$ ipython --no-banner

In [1]: import numpy as np

In [2]: import numpy.linalg as la

In [3]: np.set_printoptions(suppress=True, linewidth=160)

In [4]: rnd = lambda a: np.round(a, 3) + 0

In [5]: u = np.array([0, 0, 0, 0, 1, 3, 2])

In [6]: m1 = 3 * np.eye(7) + np.outer(u, u)

In [7]: m1
Out[7]: 
array([[ 3.,  0.,  0.,  0.,  0.,  0.,  0.],
       [ 0.,  3.,  0.,  0.,  0.,  0.,  0.],
       [ 0.,  0.,  3.,  0.,  0.,  0.,  0.],
       [ 0.,  0.,  0.,  3.,  0.,  0.,  0.],
       [ 0.,  0.,  0.,  0.,  4.,  3.,  2.],
       [ 0.,  0.,  0.,  0.,  3., 12.,  6.],
       [ 0.,  0.,  0.,  0.,  2.,  6.,  7.]])

In [8]: q, Rm = la.qr(m1)

In [9]: q.shape, Rm.shape
Out[9]: ((7, 7), (7, 7))

In [10]: abs(Rm[0, 0]), rnd(la.norm(m1[:, 0]))
Out[10]: (np.float64(3.0), np.float64(3.0))

In [11]: print(rnd(q.T @ q))
[[1. 0. 0. 0. 0. 0. 0.]
 [0. 1. 0. 0. 0. 0. 0.]
 [0. 0. 1. 0. 0. 0. 0.]
 [0. 0. 0. 1. 0. 0. 0.]
 [0. 0. 0. 0. 1. 0. 0.]
 [0. 0. 0. 0. 0. 1. 0.]
 [0. 0. 0. 0. 0. 0. 1.]]

In [12]: np.trace(q @ q.T)
Out[12]: np.float64(7.0)

In [13]: out = m1 / la.norm(m1, axis=1, keepdims=True)

In [14]: G = out @ out.T

In [15]: np.argwhere(np.triu(np.abs(G) > 0.95, 1))
Out[15]: array([], shape=(0, 2), dtype=int64)

In [16]: (G - 2 * np.eye(7)).round(6).argmax(axis=1)
Out[16]: array([1, 0, 0, 0, 5, 6, 5])

In [17]: rnd(la.norm(out, axis=1))
Out[17]: array([1., 1., 1., 1., 1., 1., 1.])

In [18]: rnd(np.degrees(np.arccos(np.clip(G[4, 6], -1, 1))))
Out[18]: np.float64(38.062)

In [19]: print((np.abs(G) > 0.9).astype(int))
[[1 0 0 0 0 0 0]
 [0 1 0 0 0 0 0]
 [0 0 1 0 0 0 0]
 [0 0 0 1 0 0 0]
 [0 0 0 0 1 0 0]
 [0 0 0 0 0 1 1]
 [0 0 0 0 0 1 1]]

In [20]: rnd(G[4])
Out[20]: array([0.   , 0.   , 0.   , 0.   , 1.   , 0.81 , 0.787])

In [21]: out = m1 / np.sqrt((m1 ** 2).mean(axis=1, keepdims=True))

In [22]: rnd(m1 - m1.mean(axis=1, keepdims=True))
Out[22]: 
array([[ 2.571, -0.429, -0.429, -0.429, -0.429, -0.429, -0.429],
       [-0.429,  2.571, -0.429, -0.429, -0.429, -0.429, -0.429],
       [-0.429, -0.429,  2.571, -0.429, -0.429, -0.429, -0.429],
       [-0.429, -0.429, -0.429,  2.571, -0.429, -0.429, -0.429],
       [-1.286, -1.286, -1.286, -1.286,  2.714,  1.714,  0.714],
       [-3.   , -3.   , -3.   , -3.   ,  0.   ,  9.   ,  3.   ],
       [-2.143, -2.143, -2.143, -2.143, -0.143,  3.857,  4.857]])

In [23]: print(rnd(out[6]))
[0.    0.    0.    0.    0.561 1.683 1.963]

In [24]: print(la.matrix_rank(m1 - m1.mean(axis=1, keepdims=True)))
6

In [25]: rnd(la.norm(out, axis=1))
Out[25]: array([2.646, 2.646, 2.646, 2.646, 2.646, 2.646, 2.646])
